In [1]: import numpy as np

In [2]: import numpy.linalg as la

In [3]: np.set_printoptions(precision=2, suppress=True, linewidth=120, floatmode="fixed")

In [4]: W0 = np.load("arr.npy")

In [5]: print(W0)
[[ 0.97  0.00  0.26  0.00  0.00  0.00  0.00]
 [ 0.00  1.00  0.00  0.00  0.00  0.00  0.00]
 [-0.26  0.00  0.97  0.00  0.00  0.00  0.00]
 [ 0.00  0.00  0.00  1.00  0.00  0.00  0.00]
 [ 0.00  0.00  0.00  0.00  1.00  0.00  0.00]
 [ 0.00  0.00  0.00  0.00  0.00  1.00  0.00]
 [ 0.00  0.00  0.00  0.00  0.00  0.00  1.00]]

In [6]: # 6 groups of indices that never mix

In [7]: print((la.matrix_power((W0 != 0) + (W0.T != 0) + np.eye(7), 7) > 0).astype(int))
[[1 0 1 0 0 0 0]
 [0 1 0 0 0 0 0]
 [1 0 1 0 0 0 0]
 [0 0 0 1 0 0 0]
 [0 0 0 0 1 0 0]
 [0 0 0 0 0 1 0]
 [0 0 0 0 0 0 1]]

In [8]: print((W0 != 0).astype(int))
[[1 0 1 0 0 0 0]
 [0 1 0 0 0 0 0]
 [1 0 1 0 0 0 0]
 [0 0 0 1 0 0 0]
 [0 0 0 0 1 0 0]
 [0 0 0 0 0 1 0]
 [0 0 0 0 0 0 1]]

In [9]: print(np.sort(la.eigvals(W0).real))
[0.97 0.97 1.00 1.00 1.00 1.00 1.00]

In [10]: Uu, sigma, vt = la.svd(W0, full_matrices=False)

In [11]: print(sigma / sigma[0])
[1.00 1.00 1.00 1.00 1.00 1.00 1.00]

In [12]: print(sigma)
[1.00 1.00 1.00 1.00 1.00 1.00 1.00]

In [13]: print(Uu.shape, sigma.shape, vt.shape)
(7, 7) (7,) (7, 7)

In [14]: print((sigma > 1e-8).sum())
7

In [15]: print(np.round(Uu.T @ Uu, 2) + 0)
[[1.00 0.00 0.00 0.00 0.00 0.00 0.00]
 [0.00 1.00 0.00 0.00 0.00 0.00 0.00]
 [0.00 0.00 1.00 0.00 0.00 0.00 0.00]
 [0.00 0.00 0.00 1.00 0.00 0.00 0.00]
 [0.00 0.00 0.00 0.00 1.00 0.00 0.00]
 [0.00 0.00 0.00 0.00 0.00 1.00 0.00]
 [0.00 0.00 0.00 0.00 0.00 0.00 1.00]]

In [16]: print(np.round(np.sqrt((sigma ** 2).sum()), 2), np.round(la.norm(W0), 2))
2.65 2.65

In [17]: print(np.allclose(Uu * sigma @ vt, W0))
True

In [18]: print(vt @ vt.T)
[[1.00 0.00 0.00 0.00 0.00 0.00 0.00]
 [0.00 1.00 0.00 0.00 0.00 0.00 0.00]
 [0.00 0.00 1.00 0.00 0.00 0.00 0.00]
 [0.00 0.00 0.00 1.00 0.00 0.00 0.00]
 [0.00 0.00 0.00 0.00 1.00 0.00 0.00]
 [0.00 0.00 0.00 0.00 0.00 1.00 0.00]
 [0.00 0.00 0.00 0.00 0.00 0.00 1.00]]

In [19]: print(np.cumsum(sigma ** 2) / np.sum(sigma ** 2))
[0.14 0.29 0.43 0.57 0.71 0.86 1.00]
